>>> import numpy as np
>>> import numpy.linalg as la
>>> np.set_printoptions(suppress=True, linewidth=200)
>>> feats = np.load("case6.npy")
>>> feats
array([[4., 1., 0., 0., 0., 0., 0., 0., 0., 0., 0., 0.],
       [0., 4., 1., 0., 0., 0., 0., 0., 0., 0., 0., 0.],
       [0., 0., 4., 1., 0., 0., 0., 0., 0., 0., 0., 0.],
       [0., 0., 0., 4., 1., 0., 0., 0., 0., 0., 0., 0.],
       [0., 0., 0., 0., 4., 1., 0., 0., 0., 0., 0., 0.],
       [0., 0., 0., 0., 0., 4., 1., 0., 0., 0., 0., 0.],
       [0., 0., 0., 0., 0., 0., 4., 1., 0., 0., 0., 0.],
       [0., 0., 0., 0., 0., 0., 0., 4., 1., 0., 0., 0.],
       [0., 0., 0., 0., 0., 0., 0., 0., 4., 1., 0., 0.],
       [0., 0., 0., 0., 0., 0., 0., 0., 0., 4., 1., 0.],
       [0., 0., 0., 0., 0., 0., 0., 0., 0., 0., 4., 1.],
       [0., 0., 0., 0., 0., 0., 0., 0., 0., 0., 0., 4.]])
>>> [int(la.matrix_rank(la.matrix_power(feats, p))) for p in range(1, 13)]
[12, 12, 12, 12, 12, 12, 12, 12, 12, 12, 12, 12]
>>> np.round(np.sort(la.eigvals(feats)), 3)
array([4., 4., 4., 4., 4., 4., 4., 4., 4., 4., 4., 4.])
>>> print(feats @ feats)
[[16.  8.  1.  0.  0.  0.  0.  0.  0.  0.  0.  0.]
 [ 0. 16.  8.  1.  0.  0.  0.  0.  0.  0.  0.  0.]
 [ 0.  0. 16.  8.  1.  0.  0.  0.  0.  0.  0.  0.]
 [ 0.  0.  0. 16.  8.  1.  0.  0.  0.  0.  0.  0.]
 [ 0.  0.  0.  0. 16.  8.  1.  0.  0.  0.  0.  0.]
 [ 0.  0.  0.  0.  0. 16.  8.  1.  0.  0.  0.  0.]
 [ 0.  0.  0.  0.  0.  0. 16.  8.  1.  0.  0.  0.]
 [ 0.  0.  0.  0.  0.  0.  0. 16.  8.  1.  0.  0.]
 [ 0.  0.  0.  0.  0.  0.  0.  0. 16.  8.  1.  0.]
 [ 0.  0.  0.  0.  0.  0.  0.  0.  0. 16.  8.  1.]
 [ 0.  0.  0.  0.  0.  0.  0.  0.  0.  0. 16.  8.]
 [ 0.  0.  0.  0.  0.  0.  0.  0.  0.  0.  0. 16.]]
>>> r0 = np.array([-5, -5, -3, 4, 1, 3, -4, 3, 1, -5, -4, 2])
>>> M2 = feats + np.outer(r0, np.eye(12)[1])
>>> M2
array([[ 4., -4.,  0.,  0.,  0.,  0.,  0.,  0.,  0.,  0.,  0.,  0.],
       [ 0., -1.,  1.,  0.,  0.,  0.,  0.,  0.,  0.,  0.,  0.,  0.],
       [ 0., -3.,  4.,  1.,  0.,  0.,  0.,  0.,  0.,  0.,  0.,  0.],
       [ 0.,  4.,  0.,  4.,  1.,  0.,  0.,  0.,  0.,  0.,  0.,  0.],
       [ 0.,  1.,  0.,  0.,  4.,  1.,  0.,  0.,  0.,  0.,  0.,  0.],
       [ 0.,  3.,  0.,  0.,  0.,  4.,  1.,  0.,  0.,  0.,  0.,  0.],
       [ 0., -4.,  0.,  0.,  0.,  0.,  4.,  1.,  0.,  0.,  0.,  0.],
       [ 0.,  3.,  0.,  0.,  0.,  0.,  0.,  4.,  1.,  0.,  0.,  0.],
       [ 0.,  1.,  0.,  0.,  0.,  0.,  0.,  0.,  4.,  1.,  0.,  0.],
       [ 0., -5.,  0.,  0.,  0.,  0.,  0.,  0.,  0.,  4.,  1.,  0.],
       [ 0., -4.,  0.,  0.,  0.,  0.,  0.,  0.,  0.,  0.,  4.,  1.],
       [ 0.,  2.,  0.,  0.,  0.,  0.,  0.,  0.,  0.,  0.,  0.,  4.]])
>>> la.matrix_rank(M2 - feats)
np.int64(1)
>>> print(la.matrix_rank(la.inv(M2) - la.inv(feats), tol=1e-8))
1
>>> np.argsort(-la.norm(M2, axis=0).round(6), kind="stable")[:3]
array([1, 2, 3])
>>> round(float(la.norm(M2, 2) / la.norm(M2)), 3)
0.67
>>> np.allclose(feats @ feats.T, feats.T @ feats)
False
>>> (feats - feats.T) / 2
array([[ 0. ,  0.5,  0. ,  0. ,  0. ,  0. ,  0. ,  0. ,  0. ,  0. ,  0. ,  0. ],
       [-0.5,  0. ,  0.5,  0. ,  0. ,  0. ,  0. ,  0. ,  0. ,  0. ,  0. ,  0. ],
       [ 0. , -0.5,  0. ,  0.5,  0. ,  0. ,  0. ,  0. ,  0. ,  0. ,  0. ,  0. ],
       [ 0. ,  0. , -0.5,  0. ,  0.5,  0. ,  0. ,  0. ,  0. ,  0. ,  0. ,  0. ],
       [ 0. ,  0. ,  0. , -0.5,  0. ,  0.5,  0. ,  0. ,  0. ,  0. ,  0. ,  0. ],
       [ 0. ,  0. ,  0. ,  0. , -0.5,  0. ,  0.5,  0. ,  0. ,  0. ,  0. ,  0. ],
       [ 0. ,  0. ,  0. ,  0. ,  0. , -0.5,  0. ,  0.5,  0. ,  0. ,  0. ,  0. ],
       [ 0. ,  0. ,  0. ,  0. ,  0. ,  0. , -0.5,  0. ,  0.5,  0. ,  0. ,  0. ],
       [ 0. ,  0. ,  0. ,  0. ,  0. ,  0. ,  0. , -0.5,  0. ,  0.5,  0. ,  0. ],
       [ 0. ,  0. ,  0. ,  0. ,  0. ,  0. ,  0. ,  0. , -0.5,  0. ,  0.5,  0. ],
       [ 0. ,  0. ,  0. ,  0. ,  0. ,  0. ,  0. ,  0. ,  0. , -0.5,  0. ,  0.5],
       [ 0. ,  0. ,  0. ,  0. ,  0. ,  0. ,  0. ,  0. ,  0. ,  0. , -0.5,  0. ]])
>>> np.round(la.matrix_power(feats, 2), 3)
array([[16.,  8.,  1.,  0.,  0.,  0.,  0.,  0.,  0.,  0.,  0.,  0.],
       [ 0., 16.,  8.,  1.,  0.,  0.,  0.,  0.,  0.,  0.,  0.,  0.],
       [ 0.,  0., 16.,  8.,  1.,  0.,  0.,  0.,  0.,  0.,  0.,  0.],
       [ 0.,  0.,  0., 16.,  8.,  1.,  0.,  0.,  0.,  0.,  0.,  0.],
       [ 0.,  0.,  0.,  0., 16.,  8.,  1.,  0.,  0.,  0.,  0.,  0.],
       [ 0.,  0.,  0.,  0.,  0., 16.,  8.,  1.,  0.,  0.,  0.,  0.],
       [ 0.,  0.,  0.,  0.,  0.,  0., 16.,  8.,  1.,  0.,  0.,  0.],
       [ 0.,  0.,  0.,  0.,  0.,  0.,  0., 16.,  8.,  1.,  0.,  0.],
       [ 0.,  0.,  0.,  0.,  0.,  0.,  0.,  0., 16.,  8.,  1.,  0.],
       [ 0.,  0.,  0.,  0.,  0.,  0.,  0.,  0.,  0., 16.,  8.,  1.],
       [ 0.,  0.,  0.,  0.,  0.,  0.,  0.,  0.,  0.,  0., 16.,  8.],
       [ 0.,  0.,  0.,  0.,  0.,  0.,  0.,  0.,  0.,  0.,  0., 16.]])
>>> np.trace(feats)
np.float64(48.0)
>>> r0 = np.array([3, 1, -1, 0, 0, 0, 1, -1, -2, 3, 0, 2])
>>> v = np.array([-2, -5, 3, 0, -3, 2])
>>> E = r0[:, None] + v[None, :]
>>> E
array([[ 1, -2,  6,  3,  0,  5],
       [-1, -4,  4,  1, -2,  3],
       [-3, -6,  2, -1, -4,  1],
       [-2, -5,  3,  0, -3,  2],
       [-2, -5,  3,  0, -3,  2],
       [-2, -5,  3,  0, -3,  2],
       [-1, -4,  4,  1, -2,  3],
       [-3, -6,  2, -1, -4,  1],
       [-4, -7,  1, -2, -5,  0],
       [ 1, -2,  6,  3,  0,  5],
       [-2, -5,  3,  0, -3,  2],
       [ 0, -3,  5,  2, -1,  4]])
>>> U, s, Vh = la.svd(E)
>>> np.argmax(s[:-1] / (s[1:] + 1e-6)) + 1
np.int64(2)
>>> M2 = U[:, :2] @ np.diag(s[:2]) @ Vh[:2]
>>> la.matrix_rank(E, rtol=0.05)
np.int64(2)
>>> M2.round(3) + 0
array([[ 1., -2.,  6.,  3.,  0.,  5.],
       [-1., -4.,  4.,  1., -2.,  3.],
       [-3., -6.,  2., -1., -4.,  1.],
       [-2., -5.,  3.,  0., -3.,  2.],
       [-2., -5.,  3.,  0., -3.,  2.],
       [-2., -5.,  3.,  0., -3.,  2.],
       [-1., -4.,  4.,  1., -2.,  3.],
       [-3., -6.,  2., -1., -4.,  1.],
       [-4., -7.,  1., -2., -5.,  0.],
       [ 1., -2.,  6.,  3.,  0.,  5.],
       [-2., -5.,  3.,  0., -3.,  2.],
       [ 0., -3.,  5.,  2., -1.,  4.]])
>>> round(np.abs(E - M2).max(), 3)
np.float64(0.0)
>>> round(la.norm(E - M2) / la.norm(E), 3)
np.float64(0.0)
>>> lab = E[:, 0] > np.median(E[:, 0])
>>> r0 = E[lab].mean(axis=0) - E[~lab].mean(axis=0)
>>> ((E - E.mean(axis=0)) @ r0 > 0).astype(int)
array([1, 1, 0, 0, 0, 0, 1, 0, 0, 1, 0, 1])
>>> np.argsort(-np.abs(r0).round(6), kind="stable")
array([0, 1, 2, 3, 4, 5])
>>> r0.round(3)
array([2.571, 2.571, 2.571, 2.571, 2.571, 2.571])
>>> arr = np.load("dump.npy")
>>> arr
array([[13.,  0.,  6.,  3.,  3.],
       [ 0.,  4.,  0.,  0.,  0.],
       [ 6.,  0.,  8.,  2.,  2.],
       [ 3.,  0.,  2.,  5.,  1.],
       [ 3.,  0.,  2.,  1.,  5.]])
>>> U, s, Vh = la.svd(arr, full_matrices=False)
>>> np.round(np.abs(Vh[0]), 3)
array([0.775, 0.   , 0.516, 0.258, 0.258])
>>> (s > 1e-8).sum()
np.int64(5)
>>> np.allclose(U * s @ Vh, arr)
True
>>> np.round(np.cumsum(s ** 2) / np.sum(s ** 2), 3)
array([0.849, 0.887, 0.925, 0.962, 1.   ])
>>> np.round(s / s[0], 3)
array([1.   , 0.211, 0.211, 0.211, 0.211])
>>> print(round(np.sqrt((s ** 2).sum()), 3), round(float(la.norm(arr)), 3))
20.616 20.616
>>> rng = np.random.default_rng(8080)
>>> lab = rng.integers(0, 2, 12)
>>> m1 = np.triu((lab[:, None] == lab) & (rng.random((12, 12)) < 0.8), 1).astype(int)
>>> m1 += m1.T
>>> print(m1)
[[0 0 0 0 0 0 0 0 0 0 0 0]
 [0 0 1 0 0 0 0 0 0 0 0 0]
 [0 1 0 0 0 0 0 0 0 0 0 0]
 [0 0 0 0 0 1 1 1 1 1 1 0]
 [0 0 0 0 0 0 1 0 1 1 1 1]
 [0 0 0 1 0 0 1 1 1 1 1 1]
 [0 0 0 1 1 1 0 1 1 1 1 0]
 [0 0 0 1 0 1 1 0 1 1 1 1]
 [0 0 0 1 1 1 1 1 0 1 1 1]
 [0 0 0 1 1 1 1 1 1 0 0 1]
 [0 0 0 1 1 1 1 1 1 0 0 1]
 [0 0 0 0 1 1 0 1 1 1 1 0]]
>>> vals, V = la.eigh(m1)
>>> np.round(V.T @ m1 @ V, 3) + 0
array([[-2.315,  0.   ,  0.   ,  0.   ,  0.   ,  0.   ,  0.   ,  0.   ,  0.   ,  0.   ,  0.   ,  0.   ],
       [ 0.   , -2.163,  0.   ,  0.   ,  0.   ,  0.   ,  0.   ,  0.   ,  0.   ,  0.   ,  0.   ,  0.   ],
       [ 0.   ,  0.   , -1.276,  0.   ,  0.   ,  0.   ,  0.   ,  0.   ,  0.   ,  0.   ,  0.   ,  0.   ],
       [ 0.   ,  0.   ,  0.   , -1.   ,  0.   ,  0.   ,  0.   ,  0.   ,  0.   ,  0.   ,  0.   ,  0.   ],
       [ 0.   ,  0.   ,  0.   ,  0.   , -1.   ,  0.   ,  0.   ,  0.   ,  0.   ,  0.   ,  0.   ,  0.   ],
       [ 0.   ,  0.   ,  0.   ,  0.   ,  0.   , -1.   ,  0.   ,  0.   ,  0.   ,  0.   ,  0.   ,  0.   ],
       [ 0.   ,  0.   ,  0.   ,  0.   ,  0.   ,  0.   ,  0.   ,  0.   ,  0.   ,  0.   ,  0.   ,  0.   ],
       [ 0.   ,  0.   ,  0.   ,  0.   ,  0.   ,  0.   ,  0.   ,  0.   ,  0.   ,  0.   ,  0.   ,  0.   ],
       [ 0.   ,  0.   ,  0.   ,  0.   ,  0.   ,  0.   ,  0.   ,  0.   ,  0.167,  0.   ,  0.   ,  0.   ],
       [ 0.   ,  0.   ,  0.   ,  0.   ,  0.   ,  0.   ,  0.   ,  0.   ,  0.   ,  0.834,  0.   ,  0.   ],
       [ 0.   ,  0.   ,  0.   ,  0.   ,  0.   ,  0.   ,  0.   ,  0.   ,  0.   ,  0.   ,  1.   ,  0.   ],
       [ 0.   ,  0.   ,  0.   ,  0.   ,  0.   ,  0.   ,  0.   ,  0.   ,  0.   ,  0.   ,  0.   ,  6.753]])
>>> vals.round(3) + 0
array([-2.315, -2.163, -1.276, -1.   , -1.   , -1.   ,  0.   ,  0.   ,  0.167,  0.834,  1.   ,  6.753])
>>> print(np.round(la.svd(m1, compute_uv=False), 3) + 0)
[6.753 2.315 2.163 1.276 1.    1.    1.    1.    0.834 0.167 0.    0.   ]
>>> np.round(la.eigvalsh(m1 @ m1), 3) + 0
array([ 0.   ,  0.   ,  0.028,  0.695,  1.   ,  1.   ,  1.   ,  1.   ,  1.628,  4.678,  5.361, 45.61 ])
>>> print(np.round(np.abs(V[:, -1]), 3))
[0.    0.    0.    0.313 0.253 0.352 0.346 0.352 0.385 0.341 0.341 0.3  ]
>>> round(vals.sum(), 3), np.trace(m1)
(np.float64(0.0), np.int64(0))
>>> np.round(la.eigvalsh(m1 + -2 * np.eye(12)), 3)
array([-4.315, -4.163, -3.276, -3.   , -3.   , -3.   , -2.   , -2.   , -1.833, -1.166, -1.   ,  4.753])
>>> np.round(V.T @ V, 3) + 0
array([[1., 0., 0., 0., 0., 0., 0., 0., 0., 0., 0., 0.],
       [0., 1., 0., 0., 0., 0., 0., 0., 0., 0., 0., 0.],
       [0., 0., 1., 0., 0., 0., 0., 0., 0., 0., 0., 0.],
       [0., 0., 0., 1., 0., 0., 0., 0., 0., 0., 0., 0.],
       [0., 0., 0., 0., 1., 0., 0., 0., 0., 0., 0., 0.],
       [0., 0., 0., 0., 0., 1., 0., 0., 0., 0., 0., 0.],
       [0., 0., 0., 0., 0., 0., 1., 0., 0., 0., 0., 0.],
       [0., 0., 0., 0., 0., 0., 0., 1., 0., 0., 0., 0.],
       [0., 0., 0., 0., 0., 0., 0., 0., 1., 0., 0., 0.],
       [0., 0., 0., 0., 0., 0., 0., 0., 0., 1., 0., 0.],
       [0., 0., 0., 0., 0., 0., 0., 0., 0., 0., 1., 0.],
       [0., 0., 0., 0., 0., 0., 0., 0., 0., 0., 0., 1.]])
>>> r = la.matrix_rank(m1)
>>> r
np.int64(10)
>>> ns = la.svd(m1)[2][r:].T
>>> ns.shape
(12, 2)
>>> np.allclose(m1 @ ns, 0)
True
>>> [int(la.matrix_rank(np.delete(m1, i, axis=0))) for i in range(12)]
[10, 9, 9, 9, 9, 9, 9, 9, 9, 10, 10, 9]
>>> np.round(ns @ ns.T, 3) + 0
array([[ 1. ,  0. ,  0. ,  0. ,  0. ,  0. ,  0. ,  0. ,  0. ,  0. ,  0. ,  0. ],
       [ 0. ,  0. ,  0. ,  0. ,  0. ,  0. ,  0. ,  0. ,  0. ,  0. ,  0. ,  0. ],
       [ 0. ,  0. ,  0. ,  0. ,  0. ,  0. ,  0. ,  0. ,  0. ,  0. ,  0. ,  0. ],
       [ 0. ,  0. ,  0. ,  0. ,  0. ,  0. ,  0. ,  0. ,  0. ,  0. ,  0. ,  0. ],
       [ 0. ,  0. ,  0. ,  0. ,  0. ,  0. ,  0. ,  0. ,  0. ,  0. ,  0. ,  0. ],
       [ 0. ,  0. ,  0. ,  0. ,  0. ,  0. ,  0. ,  0. ,  0. ,  0. ,  0. ,  0. ],
       [ 0. ,  0. ,  0. ,  0. ,  0. ,  0. ,  0. ,  0. ,  0. ,  0. ,  0. ,  0. ],
       [ 0. ,  0. ,  0. ,  0. ,  0. ,  0. ,  0. ,  0. ,  0. ,  0. ,  0. ,  0. ],
       [ 0. ,  0. ,  0. ,  0. ,  0. ,  0. ,  0. ,  0. ,  0. ,  0. ,  0. ,  0. ],
       [ 0. ,  0. ,  0. ,  0. ,  0. ,  0. ,  0. ,  0. ,  0. ,  0.5, -0.5,  0. ],
       [ 0. ,  0. ,  0. ,  0. ,  0. ,  0. ,  0. ,  0. ,  0. , -0.5,  0.5,  0. ],
       [ 0. ,  0. ,  0. ,  0. ,  0. ,  0. ,  0. ,  0. ,  0. ,  0. ,  0. ,  0. ]])
>>> [round(float(la.det(m1[:i, :i])), 2) + 0 for i in range(1, 13)]
[0.0, 0.0, 0.0, 0.0, 0.0, 0.0, 0.0, 0.0, 0.0, 0.0, 0.0, 0.0]
>>> round(float(la.eigvalsh(m1).min()), 3)
-2.315
>>> try:
...     la.cholesky(m1)
... except la.LinAlgError as e:
...     print("failed:", e)
... 
failed: Matrix is not positive definite
>>> A = np.load("x.npy")
>>> A.round(3)
array([[ -9.184,   0.442,   1.817,  12.649,   2.441,  15.71 ,   1.333,   5.325,   3.108,  11.893,   8.033],
       [ -8.296,   1.831,   2.753,   9.12 ,   1.458,  11.348,  -0.249,   4.747,   1.333,   8.969,   5.419],
       [ -8.271,   1.86 ,   2.77 ,   9.039,   1.436,  11.245,  -0.283,   4.732,   1.294,   8.899,   5.359],
       [ -2.904,   2.225,   1.995,   1.487,  -0.148,   0.716,  -1.581,   1.929,  -0.938,   1.093,   0.118],
       [ -2.449,   1.959,   1.712,   1.268,  -0.138,   0.421,  -1.398,   1.682,  -0.837,   0.805,   0.038],
       [ -1.358,   1.196,   0.97 ,   0.804,  -0.078,  -0.023,  -0.85 ,   1.039,  -0.503,   0.282,  -0.037],
       [ -0.393,   0.378,   0.274,   0.317,  -0.012,  -0.087,  -0.26 ,   0.353,  -0.142,   0.029,  -0.011],
       [ -0.127,   0.126,   0.086,   0.118,  -0.002,  -0.037,  -0.085,   0.122,  -0.044,   0.003,  -0.002],
       [  0.494,  -0.529,  -0.271,  -0.805,  -0.055,   0.285,   0.316,  -0.64 ,   0.103,   0.081,  -0.065],
       [  0.656,  -0.76 ,  -0.153,  -2.052,  -0.258,   0.634,   0.335,  -1.277,  -0.091,   0.285,  -0.335],
       [ -0.606,   0.545,   2.338,  -7.788,  -1.667,   1.051,  -1.474,  -2.788,  -2.404,   0.925,  -2.469],
       [ -7.843,   9.656,  14.066, -26.925,  -7.316,  -1.967, -11.314,  -4.976, -12.973,   0.939, -11.88 ],
       [-10.616,  13.37 ,  18.531, -33.752,  -9.424,  -3.684, -15.197,  -5.478, -17.023,   0.58 , -15.514]])
>>> M2 = A + rng.integers(-2, 3, (13, 3)) @ rng.integers(-2, 3, (3, 11))
>>> print(M2.round(3))
[[ -7.184   0.442   1.817  12.649   0.441  13.71    0.333   4.325   4.108  10.893   8.033]
 [-12.296  -6.169   8.753   9.12   -6.542   9.348  -5.249   1.747  -1.667   9.969   5.419]
 [ -3.271   5.86   -0.23    9.039   2.436   9.245   0.717   4.732   4.294   6.899   5.359]
 [  2.096   4.225   1.995   4.487   0.852   1.716  -1.581  -0.071  -1.938  -1.907   0.118]
 [  1.551   3.959   0.712   2.268  -0.138  -0.579  -1.398   0.682   0.163  -1.195   0.038]
 [ -9.358  -2.804   2.97   -1.196  -0.078   1.977  -0.85    3.039  -2.503   4.282  -0.037]
 [  4.607   2.378  -1.726  -0.683  -3.012  -5.087  -1.26   -0.647   3.858  -1.971  -0.011]
 [  5.873   8.126  -5.914   0.118   5.998  -0.037   3.915   2.122   3.956  -1.997  -0.002]
 [  1.494  -2.529  -0.271  -3.805  -7.055  -6.715  -2.684  -1.64    4.103   0.081  -0.065]
 [  0.656   1.24   -1.153  -1.052   3.742   3.634   2.335  -0.277  -1.091   0.285  -0.335]
 [ -0.606  -3.455   4.338  -9.788  -9.667  -4.949  -5.474  -4.788  -0.404   0.925  -2.469]
 [ -5.843   7.656  15.066 -27.925 -13.316  -6.967 -14.314  -6.976 -10.973  -0.061 -11.88 ]
 [-18.616   9.37   20.531 -35.752  -9.424  -1.684 -15.197  -3.478 -19.023   4.58  -15.514]]
>>> np.round(M2 - A, 3)
array([[ 2.,  0.,  0.,  0., -2., -2., -1., -1.,  1., -1.,  0.],
       [-4., -8.,  6.,  0., -8., -2., -5., -3., -3.,  1.,  0.],
       [ 5.,  4., -3.,  0.,  1., -2.,  1.,  0.,  3., -2.,  0.],
       [ 5.,  2.,  0.,  3.,  1.,  1.,  0., -2., -1., -3.,  0.],
       [ 4.,  2., -1.,  1.,  0., -1.,  0., -1.,  1., -2.,  0.],
       [-8., -4.,  2., -2.,  0.,  2.,  0.,  2., -2.,  4.,  0.],
       [ 5.,  2., -2., -1., -3., -5., -1., -1.,  4., -2.,  0.],
       [ 6.,  8., -6.,  0.,  6.,  0.,  4.,  2.,  4., -2.,  0.],
       [ 1., -2.,  0., -3., -7., -7., -3., -1.,  4.,  0.,  0.],
       [ 0.,  2., -1.,  1.,  4.,  3.,  2.,  1., -1.,  0.,  0.],
       [ 0., -4.,  2., -2., -8., -6., -4., -2.,  2.,  0.,  0.],
       [ 2., -2.,  1., -1., -6., -5., -3., -2.,  2., -1.,  0.],
       [-8., -4.,  2., -2.,  0.,  2.,  0.,  2., -2.,  4.,  0.]])
>>> np.round(la.svd(M2 - A, compute_uv=False), 3) + 0
array([27.258, 22.422,  9.81 ,  0.   ,  0.   ,  0.   ,  0.   ,  0.   ,  0.   ,  0.   ,  0.   ])
